>>> import numpy as np
>>> import numpy.linalg as la
>>> np.set_printoptions(precision=1, suppress=True, linewidth=160, floatmode="fixed")
>>> def tidy(a):
...     return np.round(a, 1) + 0
... 
>>> J = np.load("a.npy")
>>> print(tidy(J))
[[-0.4  0.5 -0.8]
 [-0.2 -0.9 -0.5]
 [-0.9  0.0  0.4]]
>>> print(tidy(la.svd(J, compute_uv=False)))
[1.0 1.0 1.0]
>>> Uu, sv = la.svd(J)
Traceback (most recent call last):
  File "<python-input-7>", line 1, in <module>
    Uu, sv = la.svd(J)
    ^^^^^^
ValueError: too many values to unpack (expected 2)
>>> Uu, sv, vt = la.svd(J, full_matrices=False)
>>> print(tidy(np.sqrt((sv ** 2).sum())), tidy(la.norm(J)))
1.7 1.7
>>> print(tidy(sv))
[1.0 1.0 1.0]
>>> x0 = np.array([-1, -1, 1])
>>> print(tidy(J @ (2 * x0)))
[-1.8  1.1  2.7]
>>> print(tidy(np.einsum("ij,j->i", J, x0)))
[-0.9  0.6  1.4]
>>> print(la.norm(J @ x0) <= la.norm(J, 2) * la.norm(x0) + 1e-9)
True
>>> print(np.sign((J @ x0).round(6)))
[-1.0  1.0  1.0]
>>> data = np.array([[2, -3, 1, 2], [2, -3, 1, 0], [1, -9, 3, 2]])
>>> other = np.array([[6, 8], [3, 1]])
>>> Z = np.kron(other, data)
>>> print(la.matrix_rank(Z))
6
>>> print(Z.shape)
(6, 8)
>>> print(tidy(la.norm(Z, 2)), tidy(la.norm(other, 2) * la.norm(data, 2)))
113.6 113.6
>>> print(tidy(la.norm(data, 2)))
11.0
>>> print(tidy(la.norm(data[2], 1)), tidy(la.norm(data[2], np.inf)))
15.0 9.0
>>> print(tidy(la.norm(data, axis=1)))
[4.2 3.7 9.7]
>>> other = np.array([[1, -1], [0, -1], [2, 2], [0, 0]])
>>> print(la.matrix_rank(data @ other))
2
>>> theta = np.radians(120)
>>> r_ = np.eye(4)
>>> r_[2, 2] = r_[0, 0] = np.cos(theta)
>>> r_[2, 0], r_[0, 2] = -np.sin(theta), np.sin(theta)
>>> print(tidy(r_))
[[-0.5  0.0  0.9  0.0]
 [ 0.0  1.0  0.0  0.0]
 [-0.9  0.0 -0.5  0.0]
 [ 0.0  0.0  0.0  1.0]]
>>> other = data @ r_.T
>>> print(tidy(la.det(r_)), tidy(np.trace(r_)))
1.0 1.0
>>> print(tidy(la.svd(data, compute_uv=False)), tidy(la.svd(other, compute_uv=False)))
[11.0  2.1  1.4] [11.0  2.1  1.4]
>>> print(tidy(np.abs(other - data).max(axis=0)))
[2.1 0.0 5.4 0.0]
>>> print(np.allclose(data @ data.T, other @ other.T))
True
>>> print(np.allclose(la.norm(data, axis=1), la.norm(other, axis=1)))
True
>>> T = np.stack([data, -2 * data, data[::-1]])
>>> print((T @ data.T).shape)
(3, 3, 3)
>>> print(T.sum(axis=0))
[[-1 -6  2  0]
 [ 0  0  0  0]
 [ 1  6 -2  0]]
>>> print(la.matrix_rank(T.reshape(3, -1)))
2
>>> print(np.einsum("bij,cij->bc", T, T))
[[ 127 -254   86]
 [-254  508 -172]
 [  86 -172  127]]
>>> A = np.array([[0.3, 1.7, 1.7, 0.0], [0.2, -0.8, -2.0, -0.9], [0.1, 0.3, -0.7, 0.9]])
>>> A[:, 3] *= 5
>>> print(A)
[[ 0.3  1.7  1.7  0.0]
 [ 0.2 -0.8 -2.0 -4.5]
 [ 0.1  0.3 -0.7  4.5]]
>>> def softmax(z):
...     e = np.exp(z - z.max(axis=-1, keepdims=True))
...     return e / e.sum(axis=-1, keepdims=True)
... 
>>> print(tidy(softmax(A[0] + -3)))
[0.1 0.4 0.4 0.1]
>>> print(tidy(softmax(10 * A[0])))
[0.0 0.5 0.5 0.0]
>>> print(tidy(softmax(A[0])))
[0.1 0.4 0.4 0.1]
>>> print(tidy(softmax(A).sum(axis=1)))
[1.0 1.0 1.0]
>>> att = A @ A.T / np.sqrt(4)
>>> print(softmax(att).round(6).argmax(axis=1))
[0 1 2]
>>> print(tidy(softmax(att + np.triu(np.full(att.shape, -np.inf), 1))))
[[1.0 0.0 0.0]
 [0.0 1.0 0.0]
 [0.0 0.0 1.0]]
>>> print(tidy(softmax(att)))
[[1.0 0.0 0.0]
 [0.0 1.0 0.0]
 [0.0 0.0 1.0]]
>>> print(tidy(softmax(att)[0] @ A))
[0.3 1.6 1.6 0.1]
>>> rng = np.random.default_rng(82627)
>>> mat = rng.normal(size=(11, 3)) + 5 * np.array([-2, -2, -1])
>>> print(tidy(mat))
[[ -9.9  -9.2  -5.4]
 [ -9.2  -9.3  -5.5]
 [-10.1 -11.6  -5.8]
 [ -9.1 -11.8  -4.9]
 [-10.1  -9.9  -5.7]
 [-10.7 -10.0  -3.8]
 [ -9.4 -10.8  -3.0]
 [ -9.2 -10.8  -5.3]
 [ -8.8 -11.2  -5.6]
 [-10.2 -11.0  -5.6]
 [-10.8  -9.3  -4.5]]
>>> print(tidy(la.norm(mat, axis=1)))
[14.5 14.2 16.5 15.7 15.3 15.1 14.7 15.1 15.3 16.0 15.0]
>>> print(tidy(la.norm(mat, "nuc")))
56.1
>>> print(tidy(la.norm(mat, axis=0)))
[32.5 34.7 16.9]
>>> print(tidy(la.norm(mat[3] - mat[2])))
1.4
